>>> import numpy as np
>>> np.set_printoptions(precision=2, suppress=True, linewidth=160)
>>> K = np.load("a.npy")
>>> print(K)
[[ -4 -10  -2   2   5   1]
 [ -4   6   4   2  -3  -2]
 [  8   6  -4  -4  -3   2]
 [ -2  -5  -1  -2  -5  -1]
 [ -2   3   2  -2   3   2]
 [  4   3  -2   4   3  -2]]
>>> u = np.array([-3, 2, 5])
>>> print(np.polyval(u, K[4]))
[-11 -16  -3 -11 -16  -3]
>>> rng = np.random.default_rng(199)
>>> out = K + rng.integers(-2, 3, (6, 4)) @ rng.integers(-2, 3, (4, 6))
>>> print(out)
[[-12  -8  -1   0   0  -2]
 [  6  14   6  -2   5  -8]
 [  1   4  -2  -7  -9   6]
 [  9  -4  -3   0   3  -2]
 [  4  -3   5   4   6   9]
 [ -4  -7  -6   9  -4   6]]
>>> print(out - K)
[[ -8   2   1  -2  -5  -3]
 [ 10   8   2  -4   8  -6]
 [ -7  -2   2  -3  -6   4]
 [ 11   1  -2   2   8  -1]
 [  6  -6   3   6   3   7]
 [ -8 -10  -4   5  -7   8]]
>>> print(np.round(np.linalg.svd(out - K, compute_uv=False), 2) + 0)
[28.46 18.32  6.39  3.31  0.    0.  ]
>>> print(np.abs(out - K).sum(axis=1))
[21 38 24 25 31 42]
>>> print(np.linalg.norm(K, axis=1))
[12.25  9.22 12.04  7.75  5.83  7.62]
>>> print(np.linalg.norm(K, axis=0))
[10.95 14.66  6.71  6.93  9.27  4.24]
>>> print(round(np.linalg.norm(K, "nuc"), 2))
45.77
>>> print(round(float(np.linalg.norm(K, 1)), 2), np.round(np.linalg.norm(K, np.inf), 2))
33.0 27.0
>>> O, V = np.linalg.qr(K[:, :2])[0], np.linalg.qr(K[:, 2:])[0]
>>> sig = np.linalg.svd(O.T @ V, compute_uv=False)
>>> print(round(np.linalg.norm(O @ O.T - V @ V.T, 2), 2))
1.0
>>> print(np.degrees(np.arccos(sig.clip(0, 1))))
[14.46 71.57]
>>> z = rng.permutation(6)
>>> print(z)
[3 0 5 4 1 2]
>>> out = K[z][:, z]
>>> print(np.sort(np.abs(np.linalg.eigvals(out))))
[1.92 1.92 7.63 7.63 7.82 7.82]
>>> print(out)
[[ -2  -2  -1  -5  -5  -1]
 [  2  -4   1   5 -10  -2]
 [  4   4  -2   3   3  -2]
 [ -2  -2   2   3   3   2]
 [  2  -4  -2  -3   6   4]
 [ -4   8   2  -3   6  -4]]
>>> print(np.trace(out))
-3
>>> M = np.loadtxt("w.csv", delimiter=",")
>>> print(M)
[[  0.   -0.1   1.9   1.    0.3   1.4   0.1  -1.5  -0.4  -0.1]
 [ -1.   -0.7  -1.6  -0.9   2.2  -0.5   1.1   0.9  -0.8   0.1]
 [  3.    1.3   0.3   0.5  -0.3  -0.2   0.4   0.8  -1.7  -1.1]
 [  9.    6.   -6.   10.    3.  -13.   -5.   -1.   -8.  -12. ]
 [ -0.1  -0.1   0.8   0.    0.2  -0.4  -0.7  -0.7   2.2  -1.4]
 [ -0.9  -0.2   0.   -2.1  -0.9   0.4   0.3   1.3   1.3   1.6]
 [  1.2  -1.2  -0.6  -0.8   0.7   0.3  -0.4  -0.4   1.6   0.8]
 [ -0.1  -0.7   1.2  -1.2  -0.4  -0.2  -1.    0.2   1.   -0.7]
 [ -0.1  -0.4  -1.1  -0.6   1.1  -0.2   0.6  -0.3  -1.2   0.4]
 [ -1.7   0.2  -2.    0.    0.6   0.6  -1.6   0.1  -0.6   0.6]
 [ -0.7  -0.1   0.9  -0.8   0.8   0.6  -0.3  -0.6   0.1   1.3]
 [  1.   -0.8   0.9  -0.2   0.4  -0.4  -0.2  -0.7   0.1  -0.6]
 [ -0.8   0.9   1.8   0.8  -0.9  -0.1  -0.7   0.4  -0.8  -1.2]
 [ -0.4   0.3   0.    0.8  -1.4   1.3   0.7   0.9  -0.4  -0.1]
 [ -1.6   1.4  -0.3   0.5  -0.8   0.9  -1.   -0.5  -3.5   1.6]
 [  1.    0.9  -0.2  -1.   -0.1   0.9   0.4   1.   -0.5  -0.4]
 [ -0.5   0.4  -0.7  -1.1  -0.2   0.7   0.7   0.    0.2  -0.6]
 [  0.7   0.9   1.4  -1.3   1.2   1.3   0.7  -0.3  -0.1  -0.6]
 [ -0.4  -1.1   0.6   0.6  -0.1  -0.2  -0.7   1.8   0.   -0.4]
 [ -0.2   0.9   0.    0.1  -1.5   3.   -0.2   0.4   1.    0.4]
 [  1.8  -1.5   0.1   0.5  -2.    0.3  -1.4   0.4   0.8  -1.2]
 [  0.7   0.2  -0.9  -0.1  -0.2  -0.3  -0.6   0.2  -1.   -0.4]
 [ -0.2   0.5   1.6  -0.6   0.1  -0.5  -1.   -1.2   1.9  -1.3]
 [  0.4  -0.2   0.4  -1.1  -0.7  -2.2  -0.5   1.8  -0.7  -1.2]
 [  1.    0.4  -0.9  -0.9  -0.9   2.3   0.2  -0.7  -0.3   1.8]
 [  1.2  -0.6   0.3  -1.2  -0.5  -0.5   0.6   1.3  -0.7   1.6]
 [ -0.4   0.3  -0.4  -0.8   0.1  -0.2  -0.7  -1.9   0.4   0.1]]
>>> # row 3 dominates
>>> Xs = (M - M.mean(axis=0)) / M.std(axis=0)
>>> print(np.argwhere(np.abs(Xs) > 2))
[[ 1  4]
 [ 3  0]
 [ 3  1]
 [ 3  2]
 [ 3  3]
 [ 3  4]
 [ 3  5]
 [ 3  6]
 [ 3  8]
 [ 3  9]
 [26  7]]
>>> print(Xs.std(axis=0))
[1. 1. 1. 1. 1. 1. 1. 1. 1. 1.]
>>> b = np.linalg.lstsq(np.delete(Xs, 5, axis=1), Xs[:, 5])[0]
>>> print(np.abs(b).argmax())
8
>>> print(round(1 - np.var(Xs[:, 5] - np.delete(Xs, 5, axis=1) @ b), 2))
0.93
>>> vec = np.array([-4, -3, 4, 5, -2, -3, 0, 3, 0, -4])
>>> rhs = M @ vec
>>> print(np.round(np.linalg.solve(M.T @ M, M.T @ rhs), 2) + 0)
[-4. -3.  4.  5. -2. -3.  0.  3.  0. -4.]
>>> print(np.round(np.linalg.lstsq(M, rhs)[0], 2) + 0)
[-4. -3.  4.  5. -2. -3.  0.  3.  0. -4.]
>>> print(np.round(np.linalg.pinv(M) @ M, 2) + 0)
[[1. 0. 0. 0. 0. 0. 0. 0. 0. 0.]
 [0. 1. 0. 0. 0. 0. 0. 0. 0. 0.]
 [0. 0. 1. 0. 0. 0. 0. 0. 0. 0.]
 [0. 0. 0. 1. 0. 0. 0. 0. 0. 0.]
 [0. 0. 0. 0. 1. 0. 0. 0. 0. 0.]
 [0. 0. 0. 0. 0. 1. 0. 0. 0. 0.]
 [0. 0. 0. 0. 0. 0. 1. 0. 0. 0.]
 [0. 0. 0. 0. 0. 0. 0. 1. 0. 0.]
 [0. 0. 0. 0. 0. 0. 0. 0. 1. 0.]
 [0. 0. 0. 0. 0. 0. 0. 0. 0. 1.]]
>>> rhs = rhs + 0.05 * rng.normal(size=27)
>>> print(rhs)
[  3.98  -5.4   -4.21  50.05   8.22  -8.13 -14.24   6.16  -9.94  -6.85  -7.68   1.7   19.84   6.7   -5.46 -10.4   -6.71 -11.15  18.12  -7.78   9.27  -4.
   5.59  13.4  -27.73  -7.73 -10.59]
>>> b, *_ = np.linalg.lstsq(M, rhs)
>>> print(b.round(2) + 0)
[-4.   -2.98  4.    4.98 -1.99 -3.   -0.03  3.02  0.   -4.  ]
>>> print([round(float(np.linalg.norm(np.linalg.solve(M.T @ M + lam * np.eye(10), M.T @ rhs))), 2) for lam in (0, 1, 10, 100)])
[10.19, 9.75, 7.27, 2.77]
